$ ipython --no-banner

In [1]: import numpy as np

In [2]: np.set_printoptions(suppress=True, linewidth=140)

In [3]: Y = np.array([[0, 3, 0, 1], [2, 0, 3, 2], [2, 0, 2, 2], [0, 1, 1, 1], [0, 0, 0, 2]])

In [4]: cent = np.array([[1, -1, 0, 0, 1, 1, -2],
   ...:     [2, -1, 0, 2, -1, 1, 2],
   ...:     [2, -2, -1, -1, 1, 2, 0],
   ...:     [0, 0, -1, -2, 1, -1, -2]])

In [5]: rng = np.random.default_rng(3171)

In [6]: mat = Y @ cent + 0.02 * rng.normal(size=(5, 7))

In [7]: mat.round(4)
Out[7]: 
array([[ 5.9708, -2.94  , -1.0216,  3.9819, -2.0449,  1.9619,  4.0267],
       [ 7.9987, -7.9932, -4.9984, -7.0239,  7.0084,  5.9701, -7.9799],
       [ 5.9965, -5.9906, -3.9909, -5.9921,  6.0118,  4.0378, -8.0363],
       [ 3.9885, -3.017 , -2.0005, -1.0161,  0.9837,  2.0039,  0.0249],
       [-0.0091, -0.0004, -1.9855, -3.9932,  1.9794, -2.0048, -3.9879]])

In [8]: U, sv, Vt = np.linalg.svd(mat, full_matrices=False)

In [9]: np.round(np.abs(Vt[0]), 4)
Out[9]: array([0.4193, 0.4099, 0.2757, 0.3877, 0.3755, 0.2803, 0.4585])

In [10]: np.allclose(U * sv @ Vt, mat)
Out[10]: True

In [11]: np.round(sv / sv[0], 4)
Out[11]: array([1.    , 0.4329, 0.1108, 0.048 , 0.0007])

In [12]: np.round(Vt @ Vt.T, 4) + 0
Out[12]: 
array([[1., 0., 0., 0., 0.],
       [0., 1., 0., 0., 0.],
       [0., 0., 1., 0., 0.],
       [0., 0., 0., 1., 0.],
       [0., 0., 0., 0., 1.]])

In [13]: Y = np.array([[1, 2, 2],
    ...:     [-2, 1, -2],
    ...:     [-2, -2, 1],
    ...:     [0, -1, 1],
    ...:     [0, 1, -2],
    ...:     [-2, 0, -1],
    ...:     [2, -2, 2]])

In [14]: np.round(np.einsum("ij->j", mat), 4)
Out[14]: array([ 23.9454, -19.9412, -13.997 , -14.0435,  13.9385,  11.9688, -15.9526])

In [15]: print(np.linalg.matrix_rank(np.vstack([mat, Y.T])))
7

In [16]: print(np.linalg.matrix_rank(mat @ Y))
3

In [17]: print(np.round(np.einsum("ij,ij->i", mat, mat), 4))
[ 85.4375 350.63   240.7072  35.0285  43.7291]
